In [1]: import numpy as np

In [2]: np.set_printoptions(precision=1, suppress=True, linewidth=160, floatmode="fixed")

In [3]: def rnd(a):
   ...:     return np.round(a, 1) + 0
   ...: 

In [4]: out = np.array([[5, 4, -1, -5], [2, -2, -5, 0], [-4, -1, 3, 0], [-1, -5, -1, -3]])

In [5]: E = np.triu(out, 1)

In [6]: E
Out[6]: 
array([[ 0,  4, -1, -5],
       [ 0,  0, -5,  0],
       [ 0,  0,  0,  0],
       [ 0,  0,  0,  0]])

In [7]: np.linalg.matrix_rank(E - E[0, 0] * np.eye(4))
Out[7]: np.int64(2)

In [8]: np.linalg.matrix_power(E - np.diag(np.diag(E)), 4)
Out[8]: 
array([[0, 0, 0, 0],
       [0, 0, 0, 0],
       [0, 0, 0, 0],
       [0, 0, 0, 0]])

In [9]: E @ E
Out[9]: 
array([[  0,   0, -20,   0],
       [  0,   0,   0,   0],
       [  0,   0,   0,   0],
       [  0,   0,   0,   0]])

In [10]: r = np.linalg.matrix_rank(E)

In [11]: r
Out[11]: np.int64(2)

In [12]: null = np.linalg.svd(E)[2][r:].T

In [13]: np.allclose(E @ null, 0)
Out[13]: True

In [14]: [int(np.linalg.matrix_rank(E[:i])) for i in range(1, len(E) + 1)]
Out[14]: [1, 2, 2, 2]

In [15]: np.linalg.matrix_rank(E.T @ E), np.linalg.matrix_rank(E @ E.T)
Out[15]: (np.int64(2), np.int64(2))

In [16]: W0 = np.loadtxt("block5.csv", delimiter=",")

In [17]: rnd(W0)
Out[17]: 
array([[ 0.6,  0.0,  0.3,  0.1,  0.1, -0.1, -0.1,  0.0, -0.2, -0.2],
       [ 0.0,  1.0,  0.0,  0.0,  0.0,  0.0,  0.0,  0.0,  0.0,  0.0],
       [ 0.3,  0.0,  0.6, -0.2,  0.0,  0.2,  0.0,  0.2,  0.1,  0.0],
       [ 0.1,  0.0, -0.2,  0.9,  0.0,  0.1,  0.0,  0.2,  0.0,  0.0],
       [ 0.1,  0.0,  0.0,  0.0,  0.9,  0.0,  0.1, -0.2,  0.1,  0.2],
       [-0.1,  0.0,  0.2,  0.1,  0.0,  0.9,  0.0, -0.1,  0.0,  0.0],
       [-0.1,  0.0,  0.0,  0.0,  0.1,  0.0,  0.9,  0.1, -0.1, -0.1],
       [ 0.0,  0.0,  0.2,  0.2, -0.2, -0.1,  0.1,  0.5,  0.2,  0.3],
       [-0.2,  0.0,  0.1,  0.0,  0.1,  0.0, -0.1,  0.2,  0.9, -0.2],
       [-0.2,  0.0,  0.0,  0.0,  0.2,  0.0, -0.1,  0.3, -0.2,  0.8]])

In [18]: np.abs(np.diag(np.linalg.qr(W0)[1])) > 1e-9
Out[18]: array([ True,  True,  True,  True,  True,  True,  True,  True, False, False])

In [19]: np.argsort(-np.linalg.norm(W0, axis=0).round(6), kind="stable")[:3]
Out[19]: array([1, 6, 5])

In [20]: ev, vecs = np.linalg.eigh(W0)

In [21]: x = np.array([-3, 2, 2, -1, 3, 2, 1, -3, -3, 2])

In [22]: rnd(vecs * np.abs(ev) @ vecs.T)
Out[22]: 
array([[ 0.6,  0.0,  0.3,  0.1,  0.1, -0.1, -0.1,  0.0, -0.2, -0.2],
       [ 0.0,  1.0,  0.0,  0.0,  0.0,  0.0,  0.0,  0.0,  0.0,  0.0],
       [ 0.3,  0.0,  0.6, -0.2,  0.0,  0.2,  0.0,  0.2,  0.1,  0.0],
       [ 0.1,  0.0, -0.2,  0.9,  0.0,  0.1,  0.0,  0.2,  0.0,  0.0],
       [ 0.1,  0.0,  0.0,  0.0,  0.9,  0.0,  0.1, -0.2,  0.1,  0.2],
       [-0.1,  0.0,  0.2,  0.1,  0.0,  0.9,  0.0, -0.1,  0.0,  0.0],
       [-0.1,  0.0,  0.0,  0.0,  0.1,  0.0,  0.9,  0.1, -0.1, -0.1],
       [ 0.0,  0.0,  0.2,  0.2, -0.2, -0.1,  0.1,  0.5,  0.2,  0.3],
       [-0.2,  0.0,  0.1,  0.0,  0.1,  0.0, -0.1,  0.2,  0.9, -0.2],
       [-0.2,  0.0,  0.0,  0.0,  0.2,  0.0, -0.1,  0.3, -0.2,  0.8]])

In [23]: rnd(x @ W0 @ x)
Out[23]: np.float64(40.6)

In [24]: rnd(vecs * np.maximum(ev, 0) @ vecs.T)
Out[24]: 
array([[ 0.6,  0.0,  0.3,  0.1,  0.1, -0.1, -0.1,  0.0, -0.2, -0.2],
       [ 0.0,  1.0,  0.0,  0.0,  0.0,  0.0,  0.0,  0.0,  0.0,  0.0],
       [ 0.3,  0.0,  0.6, -0.2,  0.0,  0.2,  0.0,  0.2,  0.1,  0.0],
       [ 0.1,  0.0, -0.2,  0.9,  0.0,  0.1,  0.0,  0.2,  0.0,  0.0],
       [ 0.1,  0.0,  0.0,  0.0,  0.9,  0.0,  0.1, -0.2,  0.1,  0.2],
       [-0.1,  0.0,  0.2,  0.1,  0.0,  0.9,  0.0, -0.1,  0.0,  0.0],
       [-0.1,  0.0,  0.0,  0.0,  0.1,  0.0,  0.9,  0.1, -0.1, -0.1],
       [ 0.0,  0.0,  0.2,  0.2, -0.2, -0.1,  0.1,  0.5,  0.2,  0.3],
       [-0.2,  0.0,  0.1,  0.0,  0.1,  0.0, -0.1,  0.2,  0.9, -0.2],
       [-0.2,  0.0,  0.0,  0.0,  0.2,  0.0, -0.1,  0.3, -0.2,  0.8]])

In [25]: J = np.loadtxt("a.csv", delimiter=",")

In [26]: J
Out[26]: 
array([[ 0.8,  1.4,  0.3,  1.4, -0.3,  2.2,  3.5,  0.5,  1.2],
       [ 0.8,  1.9, -0.3,  1.5, -0.1,  1.5,  3.4,  0.7,  1.1],
       [ 1.3,  2.2, -0.1,  0.6,  0.4,  1.7,  3.1,  1.2,  1.5],
       [ 0.8,  2.1, -0.3,  1.2, -0.1,  1.6,  3.1,  0.9,  1.1],
       [ 1.0,  1.7, -0.1,  1.2, -0.5,  1.6,  3.1,  1.3,  0.7],
       [ 1.2,  1.6,  0.1,  0.9, -0.3,  2.2,  2.8,  0.7,  1.4],
       [-0.2,  0.3,  0.2,  1.9,  0.2,  1.7,  2.4,  0.9,  0.4],
       [-0.2,  0.1,  0.3,  2.1,  0.4,  1.3,  1.6,  0.8,  0.2],
       [-0.1,  0.2,  0.7,  2.0,  0.2,  2.1,  2.3,  0.8,  0.4],
       [ 0.2, -0.5,  0.4,  2.8, -0.2,  1.5,  2.0,  0.8, -0.3],
       [-0.1,  0.1, -0.5,  1.9,  0.0,  1.5,  2.1,  0.8,  0.1],
       [ 0.0, -0.5,  0.4,  1.7,  0.0,  2.0,  2.0,  1.3,  0.4],
       [-0.5,  0.8,  2.1,  0.1,  0.6, -0.1,  2.6,  0.7, -0.2],
       [ 0.5,  1.2,  2.0,  0.1,  0.4,  0.0,  3.2,  0.9, -0.4],
       [ 0.2,  1.6,  2.0, -0.1,  0.0, -0.4,  3.6,  0.3,  0.1],
       [ 0.1,  1.1,  1.7,  0.2, -0.1,  0.2,  3.7,  0.9, -0.8],
       [-0.1,  0.3,  2.5, -0.3, -0.4, -0.3,  3.4,  1.4,  0.1],
       [-0.5,  1.3,  2.3, -0.4,  0.3,  0.2,  2.9,  0.3,  0.0]])

In [27]: idx = J[:, 1] > np.median(J[:, 1])

In [28]: r0 = J[idx].mean(axis=0) - J[~idx].mean(axis=0)

In [29]: ((J - J.mean(axis=0)) @ r0 > 0).astype(int)
Out[29]: array([1, 1, 1, 1, 1, 1, 0, 0, 0, 0, 0, 0, 0, 1, 1, 1, 0, 1])

In [30]: idx.astype(int)
Out[30]: array([1, 1, 1, 1, 1, 1, 0, 0, 0, 0, 0, 0, 0, 1, 1, 0, 0, 1])

In [31]: rnd(r0)
Out[31]: array([ 0.8,  1.5, -0.2, -0.7, -0.1,  0.1,  0.7, -0.2,  0.7])

In [32]: Q, vecs = np.linalg.qr(J[:, :4])[0], np.linalg.qr(J[:, 4:])[0]

In [33]: s = np.linalg.svd(Q.T @ vecs, compute_uv=False)

In [34]: (s > 0.9).sum()
Out[34]: np.int64(2)

In [35]: K = np.loadtxt("data.csv", delimiter=",")

In [36]: K
Out[36]: 
array([[0.0, 2.0, 0.0, 0.0, 0.0, 0.0, 2.0, 2.0, 2.0],
       [2.0, 1.0, 1.0, 0.0, 2.0, 1.0, 2.0, 1.0, 0.0],
       [2.0, 1.0, 0.0, 1.0, 2.0, 1.0, 2.0, 1.0, 2.0],
       [2.0, 2.0, 2.0, 0.0, 0.0, 2.0, 0.0, 1.0, 0.0],
       [1.0, 0.0, 0.0, 2.0, 0.0, 2.0, 2.0, 1.0, 0.0],
       [1.0, 1.0, 2.0, 1.0, 1.0, 0.0, 0.0, 1.0, 2.0],
       [2.0, 0.0, 2.0, 2.0, 2.0, 1.0, 1.0, 0.0, 1.0]])

In [37]: r0, g = K[3], K[1]

In [38]: r0 @ r0
Out[38]: np.float64(17.0)

In [39]: p = (r0 @ g) / (r0 @ r0) * r0

In [40]: rnd(p)
Out[40]: array([1.3, 1.3, 1.3, 0.0, 0.0, 1.3, 0.0, 0.6, 0.0])

In [41]: rnd(g - p)
Out[41]: array([ 0.7, -0.3, -0.3,  0.0,  2.0, -0.3,  2.0,  0.4,  0.0])

In [42]: rnd((g - p) @ r0)
Out[42]: np.float64(0.0)

In [43]: x = np.array([-5, -9, -9, -8, 8, 9, -8, 7, -1])

In [44]: K @ np.ones(9)
Out[44]: array([ 8.0, 10.0, 12.0,  9.0,  8.0,  9.0, 11.0])

In [45]: K @ np.eye(9)[2]
Out[45]: array([0.0, 1.0, 0.0, 2.0, 0.0, 2.0, 2.0])

In [46]: (K * x).sum(axis=1)
Out[46]: array([-22.0, -12.0, -13.0, -21.0, -12.0, -27.0, -28.0])

In [47]: np.einsum("ij,j->i", K, x)
Out[47]: array([-22.0, -12.0, -13.0, -21.0, -12.0, -27.0, -28.0])

In [48]: (K @ x).argmax()
Out[48]: np.int64(1)

In [49]: x @ K
Traceback (most recent call last):
  Cell In[49], line 1
    x @ K
ValueError: matmul: Input operand 1 has a mismatch in its core dimension 0, with gufunc signature (n?,k),(k,m?)->(n?,m?) (size 7 is different from 9)


In [50]: K @ x
Out[50]: array([-22.0, -12.0, -13.0, -21.0, -12.0, -27.0, -28.0])
